% python3 -q
>>> import numpy as np
>>> import numpy.linalg as la
>>> np.set_printoptions(suppress=True, linewidth=160)
>>> rd = lambda a: np.round(a, 1) + 0
>>> feats = np.load("data.npy")
>>> feats
array([[-2,  2,  3,  3, -2, -3,  2, -3, -3,  2],
       [-2,  2,  3,  3, -2, -3,  2, -3, -3,  2],
       [ 1,  0,  1,  1,  3, -3,  3,  1, -2, -1],
       [ 2,  2,  2,  0,  1,  1, -1, -3, -2,  2],
       [ 2, -3, -2, -3,  3,  1,  3, -1, -2,  1]])
>>> U, sig, Vh = la.svd(feats)
>>> np.argmax(sig[:-1] / (sig[1:] + 1e-6)) + 1
np.int64(4)
>>> out = U[:, :4] @ np.diag(sig[:4]) @ Vh[:4]
>>> rd(out)
array([[-2.,  2.,  3.,  3., -2., -3.,  2., -3., -3.,  2.],
       [-2.,  2.,  3.,  3., -2., -3.,  2., -3., -3.,  2.],
       [ 1.,  0.,  1.,  1.,  3., -3.,  3.,  1., -2., -1.],
       [ 2.,  2.,  2.,  0.,  1.,  1., -1., -3., -2.,  2.],
       [ 2., -3., -2., -3.,  3.,  1.,  3., -1., -2.,  1.]])
>>> rd(la.norm(feats - out) / la.norm(feats))
np.float64(0.0)
>>> la.matrix_rank(feats, rtol=0.05)
np.int64(4)
>>> rd(la.norm(feats - out, 2)), rd(sig[4])
(np.float64(0.0), np.float64(0.0))
>>> print(la.matrix_rank(out))
4
>>> C2 = feats.T @ feats
>>> C2
array([[ 17, -10, -11, -17,  19,  13,  -1,   5,   2,  -3],
       [-10,  21,  22,  21, -15, -13,  -3, -15, -10,   9],
       [-11,  22,  27,  25, -13, -21,   7, -21, -20,  13],
       [-17,  21,  25,  28, -18, -24,   6, -14, -14,   8],
       [ 19, -15, -13, -18,  27,   7,   9,   9,  -2,  -6],
       [ 13, -13, -21, -24,   7,  29, -19,  11,  20,  -6],
       [ -1,  -3,   7,   6,   9, -19,  27,  -9, -22,   6],
       [  5, -15, -21, -14,   9,  11,  -9,  29,  24, -20],
       [  2, -10, -20, -14,  -2,  20, -22,  24,  30, -16],
       [ -3,   9,  13,   8,  -6,  -6,   6, -20, -16,  14]])
>>> M = np.load("sample6.npy")
>>> M
array([[ 1,  0,  0,  0,  0,  0,  0,  0],
       [-1,  1,  0,  0,  0,  0,  0,  0],
       [-1,  3,  1,  0,  0,  0,  0,  0],
       [ 2, -1, -3,  1,  0,  0,  0,  0],
       [-2,  2,  3, -3,  1,  0,  0,  0],
       [ 0,  1, -2,  0,  1,  1,  0,  0],
       [ 3, -3, -2, -2,  2, -1,  1,  0],
       [ 0,  2, -2,  1,  2,  2, -2,  1]])
>>> Q, R = la.qr(M)
>>> Q.shape, R.shape
((8, 8), (8, 8))
>>> np.trace(Q @ Q.T)
np.float64(8.0)
>>> np.allclose(R.T @ R, M.T @ M)
True
>>> rd(Q)
array([[-0.2, -0.3, -0.5, -0.2,  0. , -0.4, -0.1, -0.6],
       [ 0.2,  0. ,  0.3,  0.2, -0.2,  0.5,  0.2, -0.7],
       [ 0.2, -0.6, -0.4, -0.1, -0.3,  0.5, -0.2,  0.2],
       [-0.4, -0.3,  0.2,  0. , -0.5, -0.1,  0.6,  0.2],
       [ 0.4,  0. , -0.4,  0.7, -0.1, -0.3,  0.4,  0.1],
       [ 0. , -0.3,  0.5,  0.4, -0.3, -0.3, -0.6,  0. ],
       [-0.7,  0. , -0.2,  0.6,  0.2,  0.4, -0.1,  0. ],
       [ 0. , -0.6,  0.3,  0. ,  0.7, -0.1,  0.2,  0. ]])
>>> U, sig, Vh = la.svd(M)
>>> rd(sig)
array([7.9, 5.7, 4.2, 1.8, 1.3, 0.6, 0.4, 0. ])
>>> np.argmax(sig[:-1] / (sig[1:] + 1e-6)) + 1
np.int64(7)
>>> out = U[:, :7] @ np.diag(sig[:7]) @ Vh[:7]
>>> la.matrix_rank(out)
np.int64(7)
>>> rd(np.abs(M - out).max())
np.float64(0.0)
>>> rd(la.norm(M - out) / la.norm(M))
np.float64(0.0)
>>> rd(la.norm(M - out, 2)), rd(sig[7])
(np.float64(0.0), np.float64(0.0))
>>> rd(out)
array([[ 1.,  0.,  0.,  0.,  0.,  0.,  0.,  0.],
       [-1.,  1.,  0.,  0.,  0.,  0.,  0.,  0.],
       [-1.,  3.,  1.,  0.,  0.,  0.,  0.,  0.],
       [ 2., -1., -3.,  1.,  0.,  0.,  0.,  0.],
       [-2.,  2.,  3., -3.,  1.,  0.,  0.,  0.],
       [ 0.,  1., -2.,  0.,  1.,  1.,  0.,  0.],
       [ 3., -3., -2., -2.,  2., -1.,  1.,  0.],
       [ 0.,  2., -2.,  1.,  2.,  2., -2.,  1.]])
>>> U, sig, Vh = la.svd(out)
>>> vecs = Vh[:(sig > 1e-8).sum()]
>>> rng = np.random.default_rng(647)
>>> x0 = out[1] + 2 * out[3] + rng.integers(2) * np.eye(8)[5]
>>> rd(x0)
array([ 3., -1., -6.,  2.,  0.,  0.,  0.,  0.])
>>> la.matrix_rank(np.vstack([out, x0]))
np.int64(7)
>>> print(rd(np.diag(vecs.T @ vecs)))
[1.  1.  1.  1.  0.9 1.  0.9 0.2]
>>> np.allclose(vecs.T @ vecs @ x0, x0)
True
>>> print(rd(la.norm(x0 - vecs.T @ vecs @ x0)))
0.0
>>> rd(vecs.T @ vecs)
array([[ 1. ,  0. ,  0. ,  0. ,  0. ,  0. ,  0. ,  0. ],
       [ 0. ,  1. ,  0. ,  0. ,  0. ,  0. ,  0. ,  0. ],
       [ 0. ,  0. ,  1. ,  0. ,  0. ,  0. ,  0. ,  0. ],
       [ 0. ,  0. ,  0. ,  1. ,  0. ,  0. ,  0. ,  0.1],
       [ 0. ,  0. ,  0. ,  0. ,  0.9,  0. ,  0.1,  0.2],
       [ 0. ,  0. ,  0. ,  0. ,  0. ,  1. , -0.1, -0.1],
       [ 0. ,  0. ,  0. ,  0. ,  0.1, -0.1,  0.9, -0.3],
       [ 0. ,  0. ,  0. ,  0.1,  0.2, -0.1, -0.3,  0.2]])
>>> arr = np.load("case12.npy")
>>> arr
array([[2, 0, 0, 0],
       [2, 2, 0, 0],
       [0, 0, 0, 2],
       [0, 0, 2, 1]])
>>> print(arr @ arr)
[[4 0 0 0]
 [8 4 0 0]
 [0 0 4 2]
 [0 0 2 5]]
>>> rd(la.det(arr))
np.float64(-16.0)
>>> assert arr == arr.T
Traceback (most recent call last):
  File "<python-input-46>", line 1, in <module>
    assert arr == arr.T
           ^^^^^^^^^^^^
ValueError: The truth value of an array with more than one element is ambiguous. Use a.any() or a.all()
>>> (arr + arr.T) / 2
array([[2., 1., 0., 0.],
       [1., 2., 0., 0.],
       [0., 0., 0., 2.],
       [0., 0., 2., 1.]])
>>> print((arr - arr.T) / 2)
[[ 0. -1.  0.  0.]
 [ 1.  0.  0.  0.]
 [ 0.  0.  0.  0.]
 [ 0.  0.  0.  0.]]
>>> la.determinant(arr)
Traceback (most recent call last):
  File "<python-input-49>", line 1, in <module>
    la.determinant(arr)
    ^^^^^^^^^^^^^^
AttributeError: module 'numpy.linalg' has no attribute 'determinant'
>>> w, vecs = la.eig(arr)
>>> np.prod(w)
np.float64(-16.0)
>>> rd(np.sort(la.eigvals(arr.T)))
array([-1.6,  2. ,  2. ,  2.6])
>>> rd(np.sort(la.eigvals(arr @ arr)))
array([2.4, 4. , 4. , 6.6])
>>> print(arr @ vecs[:, 0] - w[0] * vecs[:, 0])
[0. 0. 0. 0.]
>>> blk = np.stack([arr, 4 * arr, arr[::-1]])
>>> print(la.matrix_rank(blk.reshape(3, -1)))
2
>>> blk.sum(axis=0)
array([[10,  0,  2,  1],
       [10, 10,  0,  2],
       [ 2,  2,  0, 10],
       [ 2,  0, 10,  5]])
>>> idx = rng.permutation(4)
>>> idx
array([2, 3, 0, 1])
>>> out = arr[idx][:, idx]
>>> rd(np.sort(np.abs(la.eigvals(out))))
array([1.6, 2. , 2. , 2.6])
>>> np.allclose(out, arr)
False
>>> X = np.loadtxt("out3.csv", delimiter=",")
>>> X
array([[0., 2., 0., 2., 0., 1., 3., 2., 3., 0.],
       [1., 1., 0., 2., 1., 2., 0., 0., 3., 1.],
       [3., 0., 2., 2., 2., 2., 1., 3., 1., 0.],
       [3., 3., 1., 1., 3., 0., 1., 0., 3., 1.],
       [0., 2., 1., 2., 3., 2., 3., 2., 2., 0.],
       [0., 0., 2., 3., 2., 2., 2., 2., 3., 2.],
       [3., 0., 2., 2., 2., 2., 1., 3., 1., 0.]])
>>> np.allclose(feats[:-1].T @ la.lstsq(feats[:-1].T, feats[-1])[0], feats[-1])
False
>>> print(la.lstsq(feats[:-1].T, feats[-1])[2])
3
>>> try:
...     la.inv(feats)
... except la.LinAlgError as e:
...     print(repr(e))
... 
LinAlgError('Last 2 dimensions of the array must be square')
>>> np.unique(feats.round(6), axis=0).shape
(4, 10)
>>> rd(feats @ la.pinv(feats) @ feats)
array([[-2.,  2.,  3.,  3., -2., -3.,  2., -3., -3.,  2.],
       [-2.,  2.,  3.,  3., -2., -3.,  2., -3., -3.,  2.],
       [ 1.,  0.,  1.,  1.,  3., -3.,  3.,  1., -2., -1.],
       [ 2.,  2.,  2.,  0.,  1.,  1., -1., -3., -2.,  2.],
       [ 2., -3., -2., -3.,  3.,  1.,  3., -1., -2.,  1.]])
>>> out = X / la.norm(X, axis=1, keepdims=True)
>>> C2 = out @ out.T
>>> rd(C2)
array([[1. , 0.7, 0.5, 0.6, 0.8, 0.7, 0.5],
       [0.7, 1. , 0.6, 0.7, 0.7, 0.8, 0.6],
       [0.5, 0.6, 1. , 0.6, 0.7, 0.7, 1. ],
       [0.6, 0.7, 0.6, 1. , 0.7, 0.6, 0.6],
       [0.8, 0.7, 0.7, 0.7, 1. , 0.8, 0.7],
       [0.7, 0.8, 0.7, 0.6, 0.8, 1. , 0.7],
       [0.5, 0.6, 1. , 0.6, 0.7, 0.7, 1. ]])
>>> rd(np.degrees(np.arccos(np.clip(C2[4, 3], -1, 1))))
np.float64(46.9)
>>> F = np.load("x.npy")
>>> F
array([[-1.5, -4.2,  0.2, -0.2,  2.7, -0.1],
       [ 0.7,  1.9,  0. ,  0. , -1.2, -0.1],
       [-0.4, -0.5, -0.1, -0.2,  0.5,  0. ],
       [-1.7, -5.3, -0.2, -0.1,  3.4, -0.1],
       [ 0.1,  0.2,  0.1,  0.1, -0.1, -0.1],
       [ 0.5,  1.2,  0.2,  0. , -0.8,  0.1],
       [-0.1, -0.2,  0. , -0.1,  0.2,  0.1],
       [ 0. ,  0. ,  0. , -0.1, -0.3,  0. ],
       [ 0.4,  0.8,  0. , -0.1, -0.2,  0. ],
       [ 0.8,  2.4,  0.1,  0.1, -1.7,  0.2],
       [ 1.5,  4.2,  0. ,  0.1, -2.8,  0.1],
       [ 1.7,  5.1, -0.1,  0.1, -3.7, -0.2],
       [ 0.3,  1.5,  0. ,  0.1, -0.9,  0. ],
       [ 0.3,  0.9,  0. ,  0. , -0.5,  0. ],
       [-0.1, -0.2, -0.1, -0.1,  0.1, -0.1],
       [-0.4, -0.8, -0.1, -0.1,  0.6,  0.1],
       [ 1.1,  3.4,  0. ,  0.2, -2.4,  0. ],
       [-1.7, -4.9, -0.2,  0.1,  3.3, -0.1],
       [-1.1, -3.5,  0.2,  0. ,  2.5,  0.1],
       [ 0.3,  0.7,  0. ,  0. , -0.5,  0. ],
       [ 1.2,  3.9, -0.1,  0. , -2.8,  0. ],
       [ 0.1,  0.7, -0.1,  0. , -0.2, -0.2],
       [ 0.4,  1.4,  0.1,  0. , -1. , -0.1],
       [-0.3, -0.9,  0. , -0.1,  0.7,  0.1],
       [-0.9, -2.3,  0.2,  0. ,  1.5,  0.1],
       [-0.2, -1. ,  0. ,  0. ,  0.7, -0.1]])
>>> X @ X
Traceback (most recent call last):
  File "<python-input-76>", line 1, in <module>
    X @ X
    ~~^~~
ValueError: matmul: Input operand 1 has a mismatch in its core dimension 0, with gufunc signature (n?,k),(k,m?)->(n?,m?) (size 7 is different from 10)
>>> C2 = X.T @ X
>>> la.matrix_rank(C2)
np.int64(6)
>>> np.allclose(C2, C2.T)
True
>>> cen = F - F.mean(axis=0)
>>> U, sig, Vh = la.svd(cen, full_matrices=False)
>>> rd(sig)
array([16.7,  0.7,  0.6,  0.5,  0.4,  0.4])
>>> rd((sig ** 2).sum() ** 2 / (sig ** 4).sum())
np.float64(1.0)
>>> rd(np.abs(Vh[-1]))
array([0.4, 0.2, 0.6, 0.1, 0.1, 0.7])
>>> np.abs(U[:, 0]).argmax()
np.int64(3)
>>> np.abs(Vh[0]).argmax()
np.int64(1)
>>> rd(cen.mean(axis=0))
array([0., 0., 0., 0., 0., 0.])
>>> basis = F[[14, 23]].astype(float)
>>> for _ in range(6):
...     idx = la.norm(F[:, None] - basis, axis=-1).argmin(axis=1)
...     basis = np.array([F[idx == j].mean(axis=0) for j in range(2)])
... 
>>> idx
array([1, 0, 1, 1, 0, 0, 0, 0, 0, 0, 0, 0, 0, 0, 0, 1, 0, 1, 1, 0, 0, 0, 0, 1, 1, 1])
>>> np.abs(basis[1] - basis[0]).argmax()
np.int64(1)
>>> rd(basis)
array([[ 0.5,  1.6,  0. ,  0. , -1.1,  0. ],
       [-0.9, -2.6,  0. , -0.1,  1.8,  0. ]])
>>> U, sig, Vh = la.svd(F)
>>> np.argmax(sig[:-1] / (sig[1:] + 1e-6)) + 1
np.int64(1)
>>> out = U[:, :1] @ np.diag(sig[:1]) @ Vh[:1]
>>> rd(np.abs(F - out).max())
np.float64(0.3)
>>> la.matrix_rank(F, rtol=0.05)
np.int64(1)
>>> out = np.array([[2], [-2], [1], [3], [-1], [-3], [-2], [-1]])
>>> basis = np.array([[0, -5, 1, 7, -4, -1]])
>>> mat = out @ basis + 0.3 * rng.normal(size=(8, 6))
>>> print(rd(mat))
[[ -0.2 -10.2   1.5  14.5  -7.6  -2.1]
 [ -0.1  10.1  -2.5 -13.5   7.7   1.8]
 [ -0.3  -4.8   0.9   6.5  -4.3  -1.5]
 [  0.2 -15.1   2.9  21.3 -12.2  -2.9]
 [ -0.3   5.   -0.6  -7.2   3.8   1. ]
 [ -0.3  15.1  -2.7 -21.2  12.5   3.2]
 [  0.   10.   -1.8 -14.3   7.6   2.4]
 [ -0.3   5.6  -0.7  -7.1   4.2   1. ]]
>>> out = np.array([[2, -3, 2],
...     [-4, -1, -2],
...     [5, -2, -3],
...     [5, 1, 0],
...     [-3, -2, -2],
...     [-3, 1, -4]])
>>> out @ mat
Traceback (most recent call last):
  File "<python-input-103>", line 1, in <module>
    out @ mat
    ~~~~^~~~~
ValueError: matmul: Input operand 1 has a mismatch in its core dimension 0, with gufunc signature (n?,k),(k,m?)->(n?,m?) (size 8 is different from 3)
>>> rd(np.einsum("ij->j", mat))
array([ -1.3,  15.6,  -3. , -20.9,  11.8,   2.9])
>>> x0 = np.array([8, 3, 1, 5, 6, 1])
>>> rhs = mat @ x0
>>> rd(rhs)
array([ -5.8,   7.5, -10.6, -10.6,   0.4,  12.4,   4.6,   4.7])
>>> rd(la.lstsq(mat, rhs)[0])
array([8., 3., 1., 5., 6., 1.])
>>> rhs = rhs + 0.1 * rng.normal(size=8)
>>> rd(rhs)
array([ -5.8,   7.6, -10.7, -10.6,   0.3,  12.3,   4.5,   4.6])
>>> beta, *_ = la.lstsq(mat, rhs)
>>> rd(beta)
array([8.3, 3.1, 0.9, 5.1, 6. , 0.8])
>>> beta.round()
array([8., 3., 1., 5., 6., 1.])
>>> rd(la.norm(rhs - mat @ beta))
np.float64(0.1)
>>> K = np.loadtxt("block6.csv", delimiter=",")
>>> K
array([[-1.,  3., -1.,  1.],
       [-2.,  6., -2.,  2.],
       [ 1.,  3.,  1.,  5.],
       [ 1., -3.,  1., -1.]])
>>> print(rd(np.trace(la.pinv(K) @ K)))
2.0
>>> np.abs(np.diag(la.qr(K)[1])) > 1e-9
array([ True,  True, False, False])
>>> np.allclose(K[:-1].T @ la.lstsq(K[:-1].T, K[-1])[0], K[-1])
True
>>> try:
...     la.inv(K)
... except la.LinAlgError as e:
...     print(repr(e))
... 
LinAlgError('Singular matrix')
>>> la.lstsq(K[:-1].T, K[-1])[2]
np.int32(2)
>>> np.einsum("ii->", K)
np.float64(5.0)
>>> rd(np.poly(K))
array([ 1., -5.,  6.,  0.,  0.])
>>> print(np.kron(np.eye(2, dtype=int), K))
[[-1.  3. -1.  1. -0.  0. -0.  0.]
 [-2.  6. -2.  2. -0.  0. -0.  0.]
 [ 1.  3.  1.  5.  0.  0.  0.  0.]
 [ 1. -3.  1. -1.  0. -0.  0. -0.]
 [-0.  0. -0.  0. -1.  3. -1.  1.]
 [-0.  0. -0.  0. -2.  6. -2.  2.]
 [ 0.  0.  0.  0.  1.  3.  1.  5.]
 [ 0. -0.  0. -0.  1. -3.  1. -1.]]
>>> np.einsum("ij,ji->", K, K)
np.float64(13.0)
>>> rd(la.eigvals(K).sum().real)
np.float64(5.0)
>>> out = K / la.norm(K, axis=1, keepdims=True)
>>> C2 = out @ out.T
>>> (C2 - 2 * np.eye(4)).round(6).argmax(axis=1)
array([1, 0, 0, 2])
>>> rd(la.norm(out, axis=1))
array([1., 1., 1., 1.])
>>> (np.abs(C2) > 0.9).astype(int)
array([[1, 1, 0, 1],
       [1, 1, 0, 1],
       [0, 0, 1, 0],
       [1, 1, 0, 1]])
>>> print(rd(C2))
[[ 1.   1.   0.6 -1. ]
 [ 1.   1.   0.6 -1. ]
 [ 0.6  0.6  1.  -0.6]
 [-1.  -1.  -0.6  1. ]]
>>> r0, v = K[0], K[3]
>>> r0 @ r0
np.float64(12.0)
>>> p = (r0 @ v) / (r0 @ r0) * r0
>>> la.matrix_rank(np.outer(r0, v))
np.int64(1)
>>> p
array([ 1., -3.,  1., -1.])
>>> v - p
array([0., 0., 0., 0.])
>>> sig = 20 * 0.9 ** np.arange(6)
>>> Q, _ = la.qr(np.array([[1.4, -0.4, 2.0, -0.5, -2.3, 1.4],
...     [1.2, -0.8, -1.0, 0.2, 1.5, 0.1],
...     [-0.3, -0.1, -1.1, 1.0, 0.1, 1.8],
...     [-0.6, -0.5, -0.9, 1.6, -0.1, -0.5],
...     [-0.5, -0.4, -1.1, -0.3, -1.6, -0.1],
...     [0.0, -0.3, 1.3, 1.3, -0.6, 0.2]]))
>>> data = rng.normal(size=(34, 6)) * sig @ Q
>>> rd(data)
array([[ 17.7,  19.1, -16.4,  22.1,   1.5, -12.2],
       [-15.7, -11.4,  -0.7,  18.1,   9.9,  -3.5],
       [ 15.7,   1.9,  10.5,  27.6,  25.2,  -1.2],
       [ 63.9,  13.7,   0.3, -12.6,  13.9,   2.6],
       [ 37.5,  47.4,  22.6,  12.4, -14.3,  -4. ],
       [-37.2,   8.5,   9.7,  26.7,  13.5,   7.1],
       [-22.6, -12.6, -13.9,  14.8, -22.7,  -5.6],
       [ -1. ,  -4.6,  29.7,   4.4, -28.4, -31.2],
       [ -1.8,  -4.3,  -7.6,  14.2,  11.9,  -3.6],
       [ -2.1,  -5.1,   6.3,   6.9,  11.3,   7.6],
       [  0.3,  27.5,  -2.7,   9.8,  16.7, -10.2],
       [  2.5, -24.8,  -5.3, -52.3,  -0.2,  13.4],
       [ 32.8,  11.3,  -2.9,  -1.9,  -7.5,  -1.7],
       [-14.4, -13.1, -22.8,  -2.1, -25.1,   5.9],
       [  3.9, -30.9,  -1.1,   1. ,  25.2, -22.9],
       [ 16.7, -18.8, -10.7, -24.9,  22.9, -14.5],
       [  7.9,  12.3, -12.6,  22.6,  -3.4,  -0.7],
       [  6.4, -17.9,  11.1,   3.6, -12.9,  15.9],
       [ -8.8,  -7.1,   5.2,  15.2,   4.2,  18.1],
       [ 33.9,  28.3,  -3. ,   1.6, -18.3, -19.6],
       [  2.8,  10.9,   4.6,  11.5, -14.3,   6.4],
       [ 16.3, -14.3, -13.8,   8.9,  29. ,   1.5],
       [ 31.1,   8.2,  -1.8, -14.3,  13.1,   6.6],
       [-18.8,  24.9,   1.4,   9.5,  -6.8,   8.3],
       [  7.1,  -0.6,   1.5,  20.5,  -2.1,  -8.1],
       [ 22.7,   6.5, -18.3,   0.5,   6.3,  -7.9],
       [-22.5, -11.8,  10.9,  -7. ,   6.9,  11.2],
       [-47.7, -35.5,  -9.2,  22.2,  -2.2,  -8. ],
       [ 13.4,  21. ,  22.9, -15.6, -11.3, -15.4],
       [ -7.1, -19.9, -23.4, -15.6,  19.3, -14.9],
       [-10.8, -13. , -11.8,  -8. ,  -9.9,  -3.5],
       [-24.4, -11.4,  -4.3,   7.1,  -3.1,  13.7],
       [  4.7,  14. ,  -7.8,   6. ,   7.7,  11.2],
       [ -2.3,   7.9,  -0.9, -24.9, -28.7,   9.4]])
>>> x0 = np.array([2, 2, 1, 3, 4, 3])
>>> rhs = data @ x0
>>> rd(la.lstsq(data, rhs)[0])
array([2., 2., 1., 3., 4., 3.])
>>> try:
...     la.solve(data, rhs)
... except la.LinAlgError as e:
...     print(e)
... 
Last 2 dimensions of the array must be square
>>> rhs = rhs + 0.3 * rng.normal(size=34)
>>> rd(rhs)
array([  92.5,   28.9,  225.7,  181.3,  160.2,  107.8, -147.9, -175.5,   60. ,   80.5,  118.2, -167.4,   44.7, -166.6,  -20.4,  -41.7,   79.8,   -5. ,   90.6,
         -6. ,   28.8,  137.3,  105.6,   39.8,   43.6,   43.3,  -17.2, -141.6,  -46.6,  -91.6, -133.1,  -26.1,  111.4, -150.8])
>>> beta, *_ = la.lstsq(data, rhs)
>>> print(rd(beta))
[2. 2. 1. 3. 4. 3.]
>>> print([round(float(la.norm(la.solve(data.T @ data + lam * np.eye(6), data.T @ rhs))), 2) for lam in (0, 1, 10, 100)])
[6.56, 6.56, 6.55, 6.47]
